>>> import numpy as np
>>> from numpy import linalg as LA
>>> np.set_printoptions(precision=4, suppress=True, linewidth=100)
>>> W0 = np.load("arr.npy")
>>> W0
array([[ 4,  0,  0,  0,  0,  0,  0,  0,  0,  0,  0],
       [ 0, -9,  0,  0,  0,  0,  0,  0,  0,  0,  0],
       [ 0,  0,  8,  0,  0,  0,  0,  0,  0,  0,  0],
       [ 0,  0,  0, -4,  0,  0,  0,  0,  0,  0,  0],
       [ 0,  0,  0,  0, -2,  0,  0,  0,  0,  0,  0],
       [ 0,  0,  0,  0,  0,  0,  0,  0,  0,  0,  0],
       [ 0,  0,  0,  0,  0,  0,  5,  0,  0,  0,  0],
       [ 0,  0,  0,  0,  0,  0,  0, -6,  0,  0,  0],
       [ 0,  0,  0,  0,  0,  0,  0,  0, -2,  0,  0],
       [ 0,  0,  0,  0,  0,  0,  0,  0,  0, -6,  0],
       [ 0,  0,  0,  0,  0,  0,  0,  0,  0,  0,  6]])
>>> w, vecs = LA.eigh(W0)
>>> LA.svd(W0, compute_uv=False)
array([9., 8., 6., 6., 6., 5., 4., 4., 2., 2., 0.])
>>> w
array([-9., -6., -6., -4., -2., -2.,  0.,  4.,  5.,  6.,  8.])
>>> np.unique(w.round(6) + 0, return_counts=True)[1]
array([1, 2, 1, 2, 1, 1, 1, 1, 1])
>>> w.sum(), np.trace(W0)
(np.float64(-6.0), np.int64(-6))
>>> (w > 1e-8).sum(), (w < -1e-8).sum()
(np.int64(4), np.int64(6))
>>> (W0 != 0).astype(int)
array([[1, 0, 0, 0, 0, 0, 0, 0, 0, 0, 0],
       [0, 1, 0, 0, 0, 0, 0, 0, 0, 0, 0],
       [0, 0, 1, 0, 0, 0, 0, 0, 0, 0, 0],
       [0, 0, 0, 1, 0, 0, 0, 0, 0, 0, 0],
       [0, 0, 0, 0, 1, 0, 0, 0, 0, 0, 0],
       [0, 0, 0, 0, 0, 0, 0, 0, 0, 0, 0],
       [0, 0, 0, 0, 0, 0, 1, 0, 0, 0, 0],
       [0, 0, 0, 0, 0, 0, 0, 1, 0, 0, 0],
       [0, 0, 0, 0, 0, 0, 0, 0, 1, 0, 0],
       [0, 0, 0, 0, 0, 0, 0, 0, 0, 1, 0],
       [0, 0, 0, 0, 0, 0, 0, 0, 0, 0, 1]])
>>> W0 @ W0.T
array([[16,  0,  0,  0,  0,  0,  0,  0,  0,  0,  0],
       [ 0, 81,  0,  0,  0,  0,  0,  0,  0,  0,  0],
       [ 0,  0, 64,  0,  0,  0,  0,  0,  0,  0,  0],
       [ 0,  0,  0, 16,  0,  0,  0,  0,  0,  0,  0],
       [ 0,  0,  0,  0,  4,  0,  0,  0,  0,  0,  0],
       [ 0,  0,  0,  0,  0,  0,  0,  0,  0,  0,  0],
       [ 0,  0,  0,  0,  0,  0, 25,  0,  0,  0,  0],
       [ 0,  0,  0,  0,  0,  0,  0, 36,  0,  0,  0],
       [ 0,  0,  0,  0,  0,  0,  0,  0,  4,  0,  0],
       [ 0,  0,  0,  0,  0,  0,  0,  0,  0, 36,  0],
       [ 0,  0,  0,  0,  0,  0,  0,  0,  0,  0, 36]])
>>> rank = LA.matrix_rank(W0)
>>> rank
np.int64(10)
>>> ns = LA.svd(W0)[2][rank:].T
>>> [int(LA.matrix_rank(np.delete(W0, i, axis=0))) for i in range(11)]
[9, 9, 9, 9, 9, 10, 9, 9, 9, 9, 9]
>>> np.allclose(W0 @ ns, 0)
True
>>> LA.matrix_rank(W0.T @ W0), LA.matrix_rank(W0 @ W0.T)
(np.int64(10), np.int64(10))
>>> u = np.array([3, 1, 1, 0])
>>> v = np.array([1, -2, -1, -3, 3, -2])
>>> X = np.outer(u, v)
>>> X
array([[ 3, -6, -3, -9,  9, -6],
       [ 1, -2, -1, -3,  3, -2],
       [ 1, -2, -1, -3,  3, -2],
       [ 0,  0,  0,  0,  0,  0]])
>>> w1 = np.array([[2, 0, 1, 1, 1, 3],
...     [0, 3, 2, 3, 1, 3],
...     [2, 1, 3, 2, 2, 1],
...     [0, 0, 0, 0, 2, 2],
...     [1, 2, 3, 0, 2, 1],
...     [1, 1, 3, 3, 0, 1],
...     [1, 0, 2, 1, 2, 1],
...     [1, 2, 3, 0, 2, 0],
...     [2, 1, 1, 0, 0, 0],
...     [0, 0, 2, 0, 1, 1],
...     [1, 0, 2, 1, 3, 0]])
>>> beta = np.array([-3, 1, 3, 0, 1, 2])
>>> act = np.maximum(W0 @ w1 + beta, 0)
>>> (act > 0).astype(int)
array([[1, 1, 1, 1, 1, 1],
       [0, 0, 0, 0, 0, 0],
       [1, 1, 1, 1, 1, 1],
       [0, 1, 1, 0, 0, 0],
       [0, 0, 0, 0, 0, 0],
       [0, 1, 1, 0, 1, 1],
       [1, 1, 1, 1, 1, 1],
       [0, 0, 0, 0, 0, 1],
       [0, 0, 1, 0, 1, 1],
       [0, 1, 0, 0, 0, 0],
       [1, 1, 1, 1, 1, 1]])
>>> LA.matrix_rank(act)
np.int64(6)
>>> C = np.array([[-5, -1, 9],
...     [8, 1, 8],
...     [4, -6, -1],
...     [-2, -4, -5],
...     [4, 0, -7],
...     [3, -8, -8]])
>>> w1 @ C
array([[  5, -36, -19],
       [ 39, -45, -24],
       [ 17, -35,  -9],
       [ 14, -16, -30],
       [ 34, -25,   0],
       [ 12, -38,  -9],
       [ 12, -25, -20],
       [ 31, -17,   8],
       [  2,  -7,  25],
       [ 15, -20, -17],
       [ 13, -17, -19]])
>>> act @ C
array([[  65, -174, -121],
       [   0,    0,    0],
       [ 181, -310, -117],
       [  20,  -17,    5],
       [   0,    0,    0],
       [  30,  -33,  -18],
       [ 105, -155, -145],
       [   6,  -16,  -16],
       [  14,  -22,  -24],
       [   8,    1,    8],
       [ 123, -132, -159]])
>>> w1 = np.array([[0, -1], [0, 2], [2, 0], [2, 1], [0, -2], [2, 0]])
>>> beta = np.array([-4, -2])
>>> act = np.maximum(X @ w1 + beta, 0)
>>> LA.matrix_rank(act)
np.int64(0)
>>> (act > 0).mean(axis=0)
array([0., 0.])
>>> C = np.array([[1, 2], [3, 3]])
>>> w1 @ C
array([[-3, -3],
       [ 6,  6],
       [ 2,  4],
       [ 5,  7],
       [-6, -6],
       [ 2,  4]])
>>> mat = np.array([[0.0, -1.0, -1.0, 0.0, 0.0, 0.0],
...     [-1.0, 0.0, -1.0, 0.0, 0.0, 0.0],
...     [-1.0, -1.0, 0.0, 0.0, 0.0, 0.0],
...     [0.0, 0.0, 0.0, 0.0, -1.0, -1.0],
...     [0.0, 0.0, 0.0, -1.0, 0.0, -1.0],
...     [0.0, 0.0, 0.0, -1.0, -1.0, 0.0]])
>>> mat @ mat
array([[2., 1., 1., 0., 0., 0.],
       [1., 2., 1., 0., 0., 0.],
       [1., 1., 2., 0., 0., 0.],
       [0., 0., 0., 2., 1., 1.],
       [0., 0., 0., 1., 2., 1.],
       [0., 0., 0., 1., 1., 2.]])
>>> mat.inv()
Traceback (most recent call last):
  File "<python-input-40>", line 1, in <module>
    mat.inv()
    ^^^^^^^
AttributeError: 'numpy.ndarray' object has no attribute 'inv'
>>> A = np.load("data.npy")
>>> A
array([[1.    , 0.9   , 0.81  , 0.729 , 0.6561, 0.5905, 0.5314],
       [0.9   , 1.    , 0.9   , 0.81  , 0.729 , 0.6561, 0.5905],
       [0.81  , 0.9   , 1.    , 0.9   , 0.81  , 0.729 , 0.6561],
       [0.729 , 0.81  , 0.9   , 1.    , 0.9   , 0.81  , 0.729 ],
       [0.6561, 0.729 , 0.81  , 0.9   , 1.    , 0.9   , 0.81  ],
       [0.5905, 0.6561, 0.729 , 0.81  , 0.9   , 1.    , 0.9   ],
       [0.5314, 0.5905, 0.6561, 0.729 , 0.81  , 0.9   , 1.    ]])
>>> x = np.array([5, -4, 5, -5, 5, -2, -5])
>>> A @ np.ones(7)
array([5.217 , 5.5856, 5.8051, 5.878 , 5.8051, 5.5856, 5.217 ])
>>> np.sign((A @ x).round(6))
array([ 1.,  1.,  1., -1., -1., -1., -1.])
>>> A @ x
array([ 1.2475,  0.3303,  0.2615, -0.86  , -0.9355, -2.0769, -2.8195])
>>> np.einsum("ij,j->i", A, x)
array([ 1.2475,  0.3303,  0.2615, -0.86  , -0.9355, -2.0769, -2.8195])
>>> (A * x).sum(axis=1)
array([ 1.2475,  0.3303,  0.2615, -0.86  , -0.9355, -2.0769, -2.8195])
>>> Y = A / np.sqrt((A ** 2).mean(axis=1, keepdims=True))
>>> LA.matrix_rank(A - A.mean(axis=1, keepdims=True))
np.int64(6)
>>> LA.norm(Y, axis=1)
array([2.6458, 2.6458, 2.6458, 2.6458, 2.6458, 2.6458, 2.6458])
>>> LA.matrix_rank(Y) == LA.matrix_rank(A)
np.True_
>>> m1 = np.loadtxt("dump.csv", delimiter=",")
>>> m1
array([[3., 2., 4., 3.],
       [0., 3., 0., 1.],
       [0., 2., 3., 1.],
       [0., 3., 0., 1.],
       [0., 3., 0., 1.],
       [0., 2., 2., 0.],
       [0., 2., 3., 1.],
       [3., 2., 4., 3.],
       [0., 0., 0., 0.],
       [3., 0., 1., 2.],
       [0., 3., 0., 1.],
       [0., 2., 2., 0.],
       [3., 3., 1., 3.],
       [3., 2., 4., 3.],
       [0., 5., 3., 2.],
       [0., 2., 3., 1.],
       [0., 0., 0., 0.],
       [0., 0., 0., 0.],
       [0., 5., 3., 2.],
       [0., 5., 3., 2.],
       [0., 2., 3., 1.],
       [0., 0., 0., 0.],
       [0., 5., 3., 2.],
       [0., 2., 3., 1.],
       [0., 3., 0., 1.],
       [0., 2., 3., 1.],
       [0., 0., 0., 0.],
       [0., 2., 2., 0.],
       [0., 2., 3., 1.],
       [0., 5., 2., 1.],
       [3., 3., 1., 3.],
       [0., 0., 0., 0.],
       [3., 5., 4., 4.],
       [0., 0., 0., 0.]])
>>> Xc = (m1 - m1.mean(axis=0)) / m1.std(axis=0)
>>> Xc.std(axis=0)
array([1., 1., 1., 1.])
>>> beta = LA.lstsq(np.delete(Xc, 2, axis=1), Xc[:, 2])[0]
>>> round(1 - np.var(Xc[:, 2] - np.delete(Xc, 2, axis=1) @ beta), 4)
np.float64(0.4052)
